>>> import numpy as np
>>> np.set_printoptions(suppress=True, linewidth=100)
>>> def rnd(a):
...     return np.round(a, 2) + 0
... 
>>> sigma = 3 * 0.7 ** np.arange(8)
>>> Q, _ = np.linalg.qr(np.array([[-1.2, -2.5, 1.5, 2.1, 1.3, 1.4, -0.5, 0.2],
...     [-0.9, -0.8, 0.4, -1.6, -0.9, -0.1, -1.0, 1.5],
...     [-1.1, 1.6, 0.5, -1.0, 0.0, 0.1, 0.3, -1.4],
...     [0.8, -1.1, 0.6, -0.4, 0.1, 0.3, -0.1, -0.3],
...     [-0.2, -0.5, -0.2, -1.7, -1.3, -0.5, 0.1, 1.9],
...     [0.8, -0.2, 0.8, 0.7, 1.0, -0.4, -0.1, -1.4],
...     [-0.9, -1.6, 1.7, -0.7, 1.2, -1.3, 0.8, -1.1],
...     [-0.5, -0.1, -2.3, 0.6, 0.8, -2.1, 0.7, -0.1]]))
>>> rng = np.random.default_rng(66)
>>> E = rng.normal(size=(26, 8)) * sigma @ Q
>>> rnd(E)
array([[-0.72,  0.58,  0.44,  2.11, -0.39, -0.42, -0.86, -0.84],
       [-1.44,  0.66, -0.15, -0.12, -0.54,  0.06, -0.14,  0.49],
       [ 1.66,  0.58, -0.08,  0.43,  1.18,  1.88, -2.16,  0.63],
       [-1.07,  2.19,  0.44,  2.38, -1.24, -0.95, -1.7 , -0.56],
       [-0.03,  0.8 ,  0.66, -1.6 , -0.66, -0.29,  2.97, -1.31],
       [-0.24, -1.17,  0.86, -2.3 , -0.16, -1.25,  0.98, -2.03],
       [-1.58, -0.5 , -0.36,  0.42,  0.2 ,  0.96,  0.03,  0.74],
       [ 1.13, -1.52,  0.3 , -3.14,  0.29, -0.2 ,  1.26, -0.01],
       [ 2.79, -1.04,  0.94, -3.38,  0.84,  0.31, -0.63, -2.29],
       [-0.71, -1.86, -0.99, -2.89,  1.36,  2.77,  1.36, -0.17],
       [ 0.91, -1.68,  0.31, -2.96,  0.43,  0.04,  2.86, -2.17],
       [ 2.09, -2.37,  0.27, -0.69,  1.36, -0.85, -1.2 , -0.62],
       [-2.09, -0.37, -0.01, -0.74, -0.62, -0.07,  2.5 , -0.12],
       [ 2.42, -4.2 , -0.16, -2.35,  2.23, -1.56,  1.62, -1.71],
       [ 1.42, -1.16,  0.21, -2.38,  0.23, -1.34,  1.43, -1.01],
       [ 0.45, -1.94, -0.44,  1.8 ,  0.97,  0.37, -2.29,  0.25],
       [-1.63,  3.19,  0.53,  1.4 , -2.19, -1.1 ,  0.57, -0.29],
       [ 3.15, -2.86,  0.16, -3.42,  2.61,  0.2 , -0.11, -1.36],
       [-0.09, -1.04, -0.05,  0.31,  0.71, -0.62, -1.63,  1.35],
       [-0.66,  1.33,  0.11, -0.48, -0.52, -0.26,  0.84, -0.47],
       [-0.33, -0.39,  0.21,  2.36, -0.88, -2.5 , -1.63, -0.08],
       [ 3.8 , -0.98, -0.2 ,  0.09,  2.26, -0.52, -0.29, -1.16],
       [-3.15,  2.39,  0.02,  4.18, -1.9 , -1.24, -2.  ,  2.01],
       [ 1.95, -1.74,  0.22, -3.41,  0.57,  0.8 , -0.51, -1.24],
       [-0.25, -4.71, -0.52, -0.32,  1.07, -0.94, -0.75, -0.52],
       [ 2.31, -2.14, -0.22,  0.24,  1.57, -1.44, -2.68,  0.26]])
>>> Xs = (E - E.mean(axis=0)) / E.std(axis=0)
>>> rnd(Xs.std(axis=0))
array([1., 1., 1., 1., 1., 1., 1., 1.])
>>> b = np.linalg.lstsq(np.delete(Xs, 1, axis=1), Xs[:, 1])[0]
>>> np.abs(b).argmax()
np.int64(3)
>>> W0 = np.load("sample7.npy")
>>> print(W0)
[[ 0.66  0.06 -0.54  0.58 -0.08 -0.32 -0.36 -0.4  -0.24]
 [ 4.39 -0.24  0.68  1.75 -1.16  0.54 -0.78 -0.99 -2.  ]
 [-0.68  0.18 -1.06  0.2   0.32 -0.68 -0.24 -0.22  0.4 ]
 [-0.74 -0.24  1.76 -1.22 -0.08  1.08  0.84  0.9   0.16]
 [-3.06  0.24 -0.96 -0.98  0.88 -0.68  0.36  0.5   1.44]
 [-0.51  0.42 -2.7   1.09  0.52 -1.7  -0.9  -0.91  0.48]
 [-0.89  0.42 -2.62  0.87  0.6  -1.66 -0.78 -0.77  0.64]]
>>> # rows and columns are dependent
>>> np.abs(np.diag(np.linalg.qr(W0)[1])) > 1e-9
array([ True,  True, False, False, False, False, False])
>>> np.unique(W0.round(6), axis=0).shape
(7, 9)
>>> np.allclose(W0[:-1].T @ np.linalg.lstsq(W0[:-1].T, W0[-1])[0], W0[-1])
True
>>> rnd(np.trace(np.linalg.pinv(W0) @ W0))
np.float64(2.0)
>>> r = np.linalg.matrix_rank(W0)
>>> r
np.int64(2)
>>> N = np.linalg.svd(W0)[2][r:].T
>>> np.linalg.matrix_rank(W0.T @ W0), np.linalg.matrix_rank(W0 @ W0.T)
(np.int64(2), np.int64(2))
>>> print(N.shape)
(9, 7)
>>> [int(np.linalg.matrix_rank(W0[:, :j + 1])) for j in range(9)]
[1, 2, 2, 2, 2, 2, 2, 2, 2]
>>> print([int(np.linalg.matrix_rank(W0[:i])) for i in range(1, len(W0) + 1)])
[1, 2, 2, 2, 2, 2, 2]
>>> U, sigma, Vt = np.linalg.svd(W0)
>>> vecs = Vt[:(sigma > 1e-8).sum()]
>>> x = W0[5] + 2 * W0[2] + rng.integers(2) * np.eye(9)[3]
>>> rnd(x)
array([-1.87,  0.78, -4.82,  1.49,  1.16, -3.06, -1.38, -1.35,  1.28])
>>> rnd(np.diag(vecs.T @ vecs))
array([0.64, 0.01, 0.52, 0.22, 0.06, 0.21, 0.09, 0.11, 0.14])
>>> np.allclose(vecs.T @ vecs @ x, x)
True
>>> rnd(vecs.T @ vecs)
array([[ 0.64, -0.04,  0.11,  0.25, -0.17,  0.08, -0.11, -0.14, -0.29],
       [-0.04,  0.01, -0.08,  0.02,  0.02, -0.05, -0.02, -0.02,  0.02],
       [ 0.11, -0.08,  0.52, -0.21, -0.1 ,  0.33,  0.17,  0.17, -0.1 ],
       [ 0.25,  0.02, -0.21,  0.22, -0.03, -0.12, -0.14, -0.15, -0.09],
       [-0.17,  0.02, -0.1 , -0.03,  0.06, -0.07,  0.  ,  0.01,  0.09],
       [ 0.08, -0.05,  0.33, -0.12, -0.07,  0.21,  0.1 ,  0.1 , -0.07],
       [-0.11, -0.02,  0.17, -0.14,  0.  ,  0.1 ,  0.09,  0.1 ,  0.03],
       [-0.14, -0.02,  0.17, -0.15,  0.01,  0.1 ,  0.1 ,  0.11,  0.05],
       [-0.29,  0.02, -0.1 , -0.09,  0.09, -0.07,  0.03,  0.05,  0.14]])
>>> np.linalg.matrix_rank(np.vstack([W0, x]))
np.int64(2)
>>> rnd(np.linalg.norm(x - vecs.T @ vecs @ x))
np.float64(0.0)
>>> mat = np.array([[1, 0, 0, 0, 0, 0],
...     [3, 1, 0, 0, 0, 0],
...     [1, 0, 1, 0, 0, 0],
...     [-1, -1, 1, 1, 0, 0],
...     [0, -3, 3, -2, 1, 0],
...     [-2, 1, 1, 1, -1, 1]])
>>> mat
array([[ 1,  0,  0,  0,  0,  0],
       [ 3,  1,  0,  0,  0,  0],
       [ 1,  0,  1,  0,  0,  0],
       [-1, -1,  1,  1,  0,  0],
       [ 0, -3,  3, -2,  1,  0],
       [-2,  1,  1,  1, -1,  1]])
>>> Q, vecs = np.linalg.qr(mat[:, :3])[0], np.linalg.qr(mat[:, 3:])[0]
>>> sigma = np.linalg.svd(Q.T @ vecs, compute_uv=False)
>>> rnd(np.degrees(np.arccos(sigma.clip(0, 1))))
array([ 6.19, 17.57, 78.36])
>>> (sigma > 0.9).sum()
np.int64(2)
>>> Q, R = np.linalg.qr(mat)
>>> print(rnd(np.trace(Q @ Q.T)))
6.0
>>> Q.shape, R.shape
((6, 6), (6, 6))
>>> rnd(abs(R[0, 0])), rnd(np.linalg.norm(mat[:, 0]))
(np.float64(4.0), np.float64(4.0))
>>> rnd(np.abs(np.diag(R)))
array([4.  , 3.43, 2.29, 1.4 , 0.14, 0.16])
>>> rnd(np.sort(np.linalg.eigvals(mat)))
array([1., 1., 1., 1., 1., 1.])
>>> W2 = np.sign(np.array([[9, 1, 4, 1], [9, 8, 2, 3], [8, 2, 2, 5], [9, 3, 7, 1]]))
>>> Y = (np.tril(W2, -1) + np.eye(4)) @ (np.triu(W2, 1) + np.eye(4))
>>> vals = np.array([3, 1, 3, 0])
>>> m1 = np.rint(Y * vals @ np.linalg.inv(Y)) + 0
>>> m1
array([[ 5., -4.,  5., -3.],
       [ 4., -5., 10., -6.],
       [ 4., -8., 16., -9.],
       [ 4., -8., 16., -9.]])
>>> # rows and columns are dependent
>>> print(rnd(np.linalg.norm(W0)))
9.18
>>> print(rnd(W0.sum(axis=0)))
[-0.83  0.84 -5.44  2.29  1.   -3.42 -1.86 -1.89  0.88]
>>> print(rnd(W0.mean(axis=0)))
[-0.12  0.12 -0.78  0.33  0.14 -0.49 -0.27 -0.27  0.13]
>>> rnd(W0 - W0[0])
array([[ 0.  ,  0.  ,  0.  ,  0.  ,  0.  ,  0.  ,  0.  ,  0.  ,  0.  ],
       [ 3.73, -0.3 ,  1.22,  1.17, -1.08,  0.86, -0.42, -0.59, -1.76],
       [-1.34,  0.12, -0.52, -0.38,  0.4 , -0.36,  0.12,  0.18,  0.64],
       [-1.4 , -0.3 ,  2.3 , -1.8 ,  0.  ,  1.4 ,  1.2 ,  1.3 ,  0.4 ],
       [-3.72,  0.18, -0.42, -1.56,  0.96, -0.36,  0.72,  0.9 ,  1.68],
       [-1.17,  0.36, -2.16,  0.51,  0.6 , -1.38, -0.54, -0.51,  0.72],
       [-1.55,  0.36, -2.08,  0.29,  0.68, -1.34, -0.42, -0.37,  0.88]])
>>> np.linalg.matrix_rank(W0)
np.int64(2)
>>> print(np.unravel_index(np.abs(W0).argmax(), W0.shape))
(np.int64(1), np.int64(0))
>>> print(rnd(np.linalg.svd(W0, compute_uv=False)))
[7.14 5.77 0.   0.   0.   0.   0.  ]
>>> rnd(np.linalg.eigvals(m1).sum().real)
np.float64(7.0)
>>> print(np.einsum("ii->", m1))
7.0
>>> np.einsum("ij,ji->", m1, m1)
np.float64(19.0)
>>> Y = m1 / np.sqrt((m1 ** 2).mean(axis=1, keepdims=True))
>>> rnd(np.linalg.norm(Y, axis=1))
array([2., 2., 2., 2.])
>>> K = np.loadtxt("case18.csv", delimiter=",")
>>> K
array([[ 2.05,  0.56,  2.33, -1.43, -1.67,  2.04,  2.16, -1.19,  2.16, -0.53],
       [ 2.05,  1.22,  2.5 , -2.33, -2.63,  2.78,  2.14, -0.39,  2.51, -1.24],
       [-2.81, -0.88, -2.1 ,  1.67,  1.8 , -1.82, -2.03,  1.12, -2.42,  1.03],
       [-1.62, -1.17, -1.6 ,  1.36,  1.02, -0.76, -1.09,  0.75, -1.71,  0.53],
       [ 1.07,  1.18,  1.2 , -1.51, -1.25,  1.72,  0.93, -1.11,  1.43, -0.74],
       [ 2.37,  1.64,  3.03, -2.61, -2.85,  2.3 ,  2.82, -1.01,  3.29, -1.26],
       [-0.68, -0.5 , -0.17,  0.04,  0.04, -0.45,  0.14, -0.26, -0.21,  0.  ],
       [ 3.28,  1.45,  3.68, -3.91, -3.33,  3.99,  3.15, -1.05,  3.47, -1.42],
       [ 0.8 ,  0.6 ,  1.19, -0.33, -0.93,  1.06,  0.56, -0.14,  0.95, -0.73],
       [ 1.26,  0.59,  0.49, -0.96, -0.14,  0.57,  1.22, -0.31,  1.09, -1.1 ],
       [-3.59, -1.89, -3.66,  2.74,  2.85, -2.97, -3.39,  1.33, -3.79,  1.13],
       [-1.68, -0.56, -0.97,  1.02,  1.13, -0.99, -1.32, -0.2 , -1.45,  0.44],
       [ 0.27, -0.01, -0.27, -0.09,  0.51,  0.05, -0.35,  0.16, -0.35, -0.07],
       [ 0.5 ,  0.59,  0.67, -0.2 , -1.09,  0.63,  0.71, -0.28,  0.5 , -0.26],
       [ 1.95,  1.86,  2.66, -2.66, -2.64,  2.6 ,  2.5 , -1.42,  2.71, -1.26],
       [ 2.39,  0.86,  1.68, -2.05, -2.27,  2.56,  2.3 , -1.35,  2.44, -1.32],
       [-0.59, -0.28, -0.73,  0.86,  1.49, -0.98, -1.31,  0.74, -0.46,  0.35]])
>>> x = np.array([2, -9, -6, -4, 5, 5, -9, 8, 2, 3])
>>> target = K @ x
>>> b, lr = np.zeros(10), 1 / np.linalg.norm(K, 2) ** 2
>>> for i in range(30):
...     b -= lr * K.T @ (K @ b - target)
...     if i % 10 == 0: print(i, round(np.linalg.norm(K @ b - target), 2))
... 
0 24.33
10 23.18
20 22.1
>>> rnd(b)
array([-1.33, -1.86, -2.49,  1.33,  2.58, -1.2 , -2.64,  2.08, -2.43,  0.9 ])
>>> Y = np.c_[K[:, :4] @ np.array([[3, 1, 1, 3], [3, 2, 0, 2], [2, 3, 3, 3], [1, 1, 1, 0]]), np.array([6, -4, -6, 2, 6, -5, 5, 5, 9, -3, -7, 0, -4, -3, 6, -3, -5])]
>>> rnd(Y)
array([[ 11.06,   8.73,   7.61,  14.26,   6.  ],
       [ 12.48,   9.66,   7.22,  16.09,  -4.  ],
       [-13.6 ,  -9.2 ,  -7.44, -16.49,  -6.  ],
       [-10.21,  -7.4 ,  -5.06, -12.  ,   2.  ],
       [  7.64,   5.52,   3.16,   9.17,   6.  ],
       [ 15.48,  12.13,   8.85,  19.48,  -5.  ],
       [ -3.84,  -2.15,  -1.15,  -3.55,   5.  ],
       [ 17.64,  13.31,  10.41,  23.78,   5.  ],
       [  6.25,   5.24,   4.04,   7.17,   9.  ],
       [  5.57,   2.95,   1.77,   6.43,  -3.  ],
       [-21.02, -15.61, -11.83, -25.53,  -7.  ],
       [ -7.64,  -4.69,  -3.57,  -9.07,   0.  ],
       [  0.15,  -0.65,  -0.63,  -0.02,  -4.  ],
       [  4.41,   3.49,   2.31,   4.69,  -3.  ],
       [ 14.09,  10.99,   7.27,  17.55,   6.  ],
       [ 11.06,   7.1 ,   5.38,  13.93,  -3.  ],
       [ -3.21,  -2.48,  -1.92,  -4.52,  -5.  ]])
>>> rnd(np.linalg.lstsq(K, Y[:, 0])[0])
array([3., 3., 2., 1., 0., 0., 0., 0., 0., 0.])
>>> x = np.array([6, 0, 1, 8, 7, 5, 2, 6, 5, 6])
>>> target = K @ x
>>> print(rnd(np.linalg.pinv(K) @ K))
[[1. 0. 0. 0. 0. 0. 0. 0. 0. 0.]
 [0. 1. 0. 0. 0. 0. 0. 0. 0. 0.]
 [0. 0. 1. 0. 0. 0. 0. 0. 0. 0.]
 [0. 0. 0. 1. 0. 0. 0. 0. 0. 0.]
 [0. 0. 0. 0. 1. 0. 0. 0. 0. 0.]
 [0. 0. 0. 0. 0. 1. 0. 0. 0. 0.]
 [0. 0. 0. 0. 0. 0. 1. 0. 0. 0.]
 [0. 0. 0. 0. 0. 0. 0. 1. 0. 0.]
 [0. 0. 0. 0. 0. 0. 0. 0. 1. 0.]
 [0. 0. 0. 0. 0. 0. 0. 0. 0. 1.]]
>>> target = target + 0.3 * rng.normal(size=17)
>>> rnd(target)
array([ 6.24, -1.36, -5.33, -0.09, -6.65, -3.38, -8.26, -2.13,  3.14,  2.02, -9.53, -8.29,  2.11,
       -1.95, -9.68, -2.53,  9.49])
>>> b, *_ = np.linalg.lstsq(K, target)
>>> rnd(b)
array([5.79, 0.08, 1.06, 8.  , 7.11, 4.98, 2.24, 6.06, 4.97, 5.73])
>>> rnd(K.T @ (target - K @ b))
array([0., 0., 0., 0., 0., 0., 0., 0., 0., 0.])
>>> print(rnd(np.linalg.norm(target - K @ b)))
0.77
>>> [round(float(np.linalg.norm(np.linalg.solve(K.T @ K + lam * np.eye(10), K.T @ target))), 2) for lam in (0, 1, 10, 100)]
[16.54, 9.98, 3.2, 0.42]
>>> print(b.round())
[6. 0. 1. 8. 7. 5. 2. 6. 5. 6.]
